% ipython --no-banner

In [1]: import numpy as np

In [2]: from numpy import linalg as LA

In [3]: np.set_printoptions(precision=2, suppress=True, linewidth=160, floatmode="fixed")

In [4]: def rd(a):
   ...:     return np.round(a, 2) + 0
   ...: 

In [5]: K = np.load("mat.npy")

In [6]: K
Out[6]: 
array([[0, 5, 3, 4, 1, 2, 2],
       [5, 6, 4, 4, 3, 2, 4],
       [3, 4, 2, 3, 1, 5, 4],
       [4, 4, 3, 2, 6, 5, 3],
       [1, 3, 1, 6, 2, 5, 2],
       [2, 2, 5, 5, 5, 2, 2],
       [2, 4, 4, 3, 2, 2, 0]])

In [7]: # symmetric

In [8]: W1 = np.array([[1, -3, 3, 2, 2],
   ...:     [2, 1, 0, 0, -3],
   ...:     [-1, 3, -3, 1, -2],
   ...:     [2, 1, -3, 3, 1],
   ...:     [1, 2, 3, -3, -3],
   ...:     [-3, 2, 0, -3, -2],
   ...:     [-3, 3, -1, 3, 2]])

In [9]: c = np.array([3, -1, -1, 0, -1])

In [10]: H = np.maximum(K @ W1 + c, 0)

In [11]: LA.matrix_rank(H)
Out[11]: np.int64(4)

In [12]: Z = np.array([[4, 2, 3], [0, 3, 0], [0, 1, 0], [5, 4, 5], [3, 4, 0]])

In [13]: (H @ Z).round(6).argmax(axis=1)
Out[13]: array([1, 1, 1, 1, 1, 1, 1])

In [14]: H @ Z
Out[14]: 
array([[ 88, 149,  81],
       [151, 194, 142],
       [ 55, 125,  55],
       [  0, 110,   0],
       [ 38, 112,  36],
       [ 73, 155,  66],
       [ 69, 102,  58]])

In [15]: print(W1 @ Z)
[[ 20  12  13]
 [ -1  -5   6]
 [ -5   0   2]
 [ 26  20  21]
 [-20 -13 -12]
 [-33 -20 -24]
 [  9  22   6]]

In [16]: vals, vecs = LA.eigh(K)

In [17]: x = np.array([3, 3, 0, -2, -1, 3, 2])

In [18]: np.abs(K).sum(axis=1).max(), rd(np.abs(vals).max())
Out[18]: (np.int64(28), np.float64(22.64))

In [19]: (np.sign(vecs[:, -1].round(6)) == np.sign(vecs[0, -1].round(6))).astype(int)
Out[19]: array([1, 1, 1, 1, 1, 1, 1])

In [20]: print(rd(x @ K @ x / (x @ x)), rd(vals[0]), rd(vals[-1]))
3.39 -5.44 22.64

In [21]: m1 = np.load("sample2.npy")

In [22]: m1
Out[22]: 
array([[ 0,  0, -2,  1,  4,  0, -1, -2,  2,  4,  2,  5,  2, -5,  2],
       [ 0,  0,  3,  0, -4, -5,  2,  4, -4, -3,  3,  1, -2, -5,  0],
       [ 0,  0,  0, -3,  5, -5, -3, -1,  5, -5, -5,  2,  1,  4,  2],
       [ 0,  0,  0,  0,  0,  5,  1,  0,  2, -4, -3, -2,  1,  4, -3],
       [ 0,  0,  0,  0,  0,  5, -3,  5,  4,  4,  2,  3,  0, -5,  5],
       [ 0,  0,  0,  0,  0,  0, -5,  3, -4, -5, -1, -1,  2, -2, -1],
       [ 0,  0,  0,  0,  0,  0,  0,  4,  1,  5, -4, -5, -4, -5,  3],
       [ 0,  0,  0,  0,  0,  0,  0,  0, -1, -3,  1,  3, -3, -1, -2],
       [ 0,  0,  0,  0,  0,  0,  0,  0,  0, -1, -1,  0, -4, -3, -3],
       [ 0,  0,  0,  0,  0,  0,  0,  0,  0,  0, -1, -3,  0, -4,  3],
       [ 0,  0,  0,  0,  0,  0,  0,  0,  0,  0,  0, -1,  1,  3, -5],
       [ 0,  0,  0,  0,  0,  0,  0,  0,  0,  0,  0,  0,  3, -4,  3],
       [ 0,  0,  0,  0,  0,  0,  0,  0,  0,  0,  0,  0,  0,  2,  4],
       [ 0,  0,  0,  0,  0,  0,  0,  0,  0,  0,  0,  0,  0,  0,  1],
       [ 0,  0,  0,  0,  0,  0,  0,  0,  0,  0,  0,  0,  0,  0,  0]])

In [23]: # looks like rank 13

In [24]: np.prod(np.diag(m1)), rd(LA.det(m1))
Out[24]: (np.int64(0), np.float64(0.0))

In [25]: rd(np.sort(LA.eigvals(m1)))
Out[25]: array([0.00, 0.00, 0.00, 0.00, 0.00, 0.00, 0.00, 0.00, 0.00, 0.00, 0.00, 0.00, 0.00, 0.00, 0.00])

In [26]: print([int(LA.matrix_rank(LA.matrix_power(m1, p))) for p in range(1, 16)])
[13, 11, 10, 9, 8, 7, 6, 5, 4, 3, 2, 1, 0, 0, 0]

In [27]: LA.inv(m1)
LinAlgError: Singular matrix


In [28]: np.argsort(-LA.norm(m1, axis=0).round(6), kind="stable")[:3]
Out[28]: array([13,  9, 14])

In [29]: LA.matrix_rank(m1, rtol=0.1)
Out[29]: np.int64(9)

In [30]: LA.cond(m1) > 100
Out[30]: np.True_

In [31]: left, sv, Vt = LA.svd(m1, full_matrices=False)

In [32]: np.allclose(left * sv @ Vt, m1)
Out[32]: True

In [33]: print(rd(np.sqrt((sv ** 2).sum())), rd(LA.norm(m1)))
32.63 32.63

In [34]: rd(sv / sv[0])
Out[34]: array([1.00, 0.81, 0.66, 0.63, 0.52, 0.44, 0.39, 0.29, 0.23, 0.10, 0.05, 0.02, 0.00, 0.00, 0.00])

In [35]: (sv > 1e-8).sum()
Out[35]: np.int64(13)

In [36]: np.abs(left[:, 0]).round(6).argmax()
Out[36]: np.int64(4)

In [37]: rd(np.abs(Vt[0]))
Out[37]: array([0.00, 0.00, 0.00, 0.08, 0.07, 0.10, 0.03, 0.26, 0.02, 0.47, 0.17, 0.05, 0.10, 0.69, 0.42])

In [38]: E = np.loadtxt("w.csv", delimiter=",")

In [39]: print(E)
[[  5.00   6.00   7.00   8.00   9.00  10.00  11.00  12.00  13.00  14.00  15.00]
 [ 16.00  17.00  18.00  19.00  20.00  21.00  22.00  23.00  24.00  25.00  26.00]
 [ 27.00  28.00  29.00  30.00  31.00  32.00  33.00  34.00  35.00  36.00  37.00]
 [ 38.00  39.00  40.00  41.00  42.00  43.00  44.00  45.00  46.00  47.00  48.00]
 [ 49.00  50.00  51.00  52.00  53.00  54.00  55.00  56.00  57.00  58.00  59.00]
 [ 60.00  61.00  62.00  63.00  64.00  65.00  66.00  67.00  68.00  69.00  70.00]
 [ 71.00  72.00  73.00  74.00  75.00  76.00  77.00  78.00  79.00  80.00  81.00]
 [ 82.00  83.00  84.00  85.00  86.00  87.00  88.00  89.00  90.00  91.00  92.00]
 [ 93.00  94.00  95.00  96.00  97.00  98.00  99.00 100.00 101.00 102.00 103.00]]

In [40]: # rank 2

In [41]: rd(LA.norm(E, 2))
Out[41]: np.float64(607.72)

In [42]: rd(LA.norm(E) ** 2 / LA.norm(E, 2) ** 2)
Out[42]: np.float64(1.0)

In [43]: rd(LA.norm(E[3] - E[0]))
Out[43]: np.float64(109.45)

In [44]: rd(LA.norm(E[3], 1)), rd(LA.norm(E[3], np.inf))
Out[44]: (np.float64(473.0), np.float64(48.0))

In [45]: rd(LA.norm(E, 1)), rd(LA.norm(E, np.inf))
Out[45]: (np.float64(531.0), np.float64(1078.0))

In [46]: print(E[3] @ E[0])
4840.0

In [47]: LA.lstsq(E[:-1].T, E[-1])[2]
Out[47]: np.int32(2)

In [48]: np.unique(E.round(6), axis=0).shape
Out[48]: (9, 11)

In [49]: T = np.stack([E, -2 * E, E[::-1]])

In [50]: print(LA.matrix_rank(T))
[2 2 2]

In [51]: T.sum(axis=0)
Out[51]: 
array([[ 88.00,  88.00,  88.00,  88.00,  88.00,  88.00,  88.00,  88.00,  88.00,  88.00,  88.00],
       [ 66.00,  66.00,  66.00,  66.00,  66.00,  66.00,  66.00,  66.00,  66.00,  66.00,  66.00],
       [ 44.00,  44.00,  44.00,  44.00,  44.00,  44.00,  44.00,  44.00,  44.00,  44.00,  44.00],
       [ 22.00,  22.00,  22.00,  22.00,  22.00,  22.00,  22.00,  22.00,  22.00,  22.00,  22.00],
       [  0.00,   0.00,   0.00,   0.00,   0.00,   0.00,   0.00,   0.00,   0.00,   0.00,   0.00],
       [-22.00, -22.00, -22.00, -22.00, -22.00, -22.00, -22.00, -22.00, -22.00, -22.00, -22.00],
       [-44.00, -44.00, -44.00, -44.00, -44.00, -44.00, -44.00, -44.00, -44.00, -44.00, -44.00],
       [-66.00, -66.00, -66.00, -66.00, -66.00, -66.00, -66.00, -66.00, -66.00, -66.00, -66.00],
       [-88.00, -88.00, -88.00, -88.00, -88.00, -88.00, -88.00, -88.00, -88.00, -88.00, -88.00]])

In [52]: A = np.array([[0, 0, 2, 1, 1, 2],
    ...:     [1, 0, 0, 2, 2, 2],
    ...:     [2, 2, 0, 2, 0, 2],
    ...:     [0, 2, 0, 0, 1, 0],
    ...:     [0, 0, 2, 0, 2, 0],
    ...:     [0, 0, 1, 0, 1, 0]])

In [53]: rd(np.abs(LA.eigvals(A)).max())
Out[53]: np.float64(4.84)

In [54]: rd(np.sort(np.abs(LA.eigvals(A))))
Out[54]: array([0.00, 1.29, 1.29, 1.73, 1.73, 4.84])

In [55]: M2 = np.array([[1, 4, 2], [2, 0, 3], [5, 4, 1], [3, 5, 1], [0, 4, 0], [5, 0, 4]])

In [56]: np.einsum("ik,kj->ji", A, M2)
Out[56]: 
array([[23, 17, 22,  4, 10,  5],
       [17, 22, 18,  4, 16,  8],
       [11, 12, 20,  6,  2,  1]])

In [57]: A @ M2
Out[57]: 
array([[23, 17, 11],
       [17, 22, 12],
       [22, 18, 20],
       [ 4,  4,  6],
       [10, 16,  2],
       [ 5,  8,  1]])
